$ ipython --no-banner

In [1]: import numpy as np

In [2]: np.set_printoptions(precision=3, suppress=True, linewidth=140, floatmode="fixed")

In [3]: A = np.load("x.npy")

In [4]: A
Out[4]: 
array([[ 0.679, -0.321, -0.536, -0.107, -0.107, -0.107, -0.107, -0.321],
       [-0.321,  0.679, -0.536, -0.107, -0.107, -0.107, -0.107, -0.321],
       [-0.536, -0.536,  0.107, -0.179, -0.179, -0.179, -0.179, -0.536],
       [-0.107, -0.107, -0.179,  0.964, -0.036, -0.036, -0.036, -0.107],
       [-0.107, -0.107, -0.179, -0.036,  0.964, -0.036, -0.036, -0.107],
       [-0.107, -0.107, -0.179, -0.036, -0.036,  0.964, -0.036, -0.107],
       [-0.107, -0.107, -0.179, -0.036, -0.036, -0.036,  0.964, -0.107],
       [-0.321, -0.321, -0.536, -0.107, -0.107, -0.107, -0.107,  0.679]])

In [5]: ev, evecs = np.linalg.eigh(A)

In [6]: np.unique(ev.round(6) + 0, return_counts=True)[1]
Out[6]: array([1, 7])

In [7]: np.linalg.eigvalsh(A + 2 * np.eye(8))
Out[7]: array([1.000, 3.000, 3.000, 3.000, 3.000, 3.000, 3.000, 3.000])

In [8]: np.round(evecs.T @ evecs, 3) + 0
Out[8]: 
array([[1.000, 0.000, 0.000, 0.000, 0.000, 0.000, 0.000, 0.000],
       [0.000, 1.000, 0.000, 0.000, 0.000, 0.000, 0.000, 0.000],
       [0.000, 0.000, 1.000, 0.000, 0.000, 0.000, 0.000, 0.000],
       [0.000, 0.000, 0.000, 1.000, 0.000, 0.000, 0.000, 0.000],
       [0.000, 0.000, 0.000, 0.000, 1.000, 0.000, 0.000, 0.000],
       [0.000, 0.000, 0.000, 0.000, 0.000, 1.000, 0.000, 0.000],
       [0.000, 0.000, 0.000, 0.000, 0.000, 0.000, 1.000, 0.000],
       [0.000, 0.000, 0.000, 0.000, 0.000, 0.000, 0.000, 1.000]])

In [9]: np.round(evecs.T @ A @ evecs, 3) + 0
Out[9]: 
array([[-1.000,  0.000,  0.000,  0.000,  0.000,  0.000,  0.000,  0.000],
       [ 0.000,  1.000,  0.000,  0.000,  0.000,  0.000,  0.000,  0.000],
       [ 0.000,  0.000,  1.000,  0.000,  0.000,  0.000,  0.000,  0.000],
       [ 0.000,  0.000,  0.000,  1.000,  0.000,  0.000,  0.000,  0.000],
       [ 0.000,  0.000,  0.000,  0.000,  1.000,  0.000,  0.000,  0.000],
       [ 0.000,  0.000,  0.000,  0.000,  0.000,  1.000,  0.000,  0.000],
       [ 0.000,  0.000,  0.000,  0.000,  0.000,  0.000,  1.000,  0.000],
       [ 0.000,  0.000,  0.000,  0.000,  0.000,  0.000,  0.000,  1.000]])

In [10]: np.round(ev.sum(), 3), np.trace(A)
Out[10]: (np.float64(6.0), np.float64(6.0))

In [11]: evecs @ np.diag(ev) @ evecs.T
Out[11]: 
array([[ 0.679, -0.321, -0.536, -0.107, -0.107, -0.107, -0.107, -0.321],
       [-0.321,  0.679, -0.536, -0.107, -0.107, -0.107, -0.107, -0.321],
       [-0.536, -0.536,  0.107, -0.179, -0.179, -0.179, -0.179, -0.536],
       [-0.107, -0.107, -0.179,  0.964, -0.036, -0.036, -0.036, -0.107],
       [-0.107, -0.107, -0.179, -0.036,  0.964, -0.036, -0.036, -0.107],
       [-0.107, -0.107, -0.179, -0.036, -0.036,  0.964, -0.036, -0.107],
       [-0.107, -0.107, -0.179, -0.036, -0.036, -0.036,  0.964, -0.107],
       [-0.321, -0.321, -0.536, -0.107, -0.107, -0.107, -0.107,  0.679]])

In [12]: (ev > 1e-8).sum(), (ev < -1e-8).sum()
Out[12]: (np.int64(7), np.int64(1))
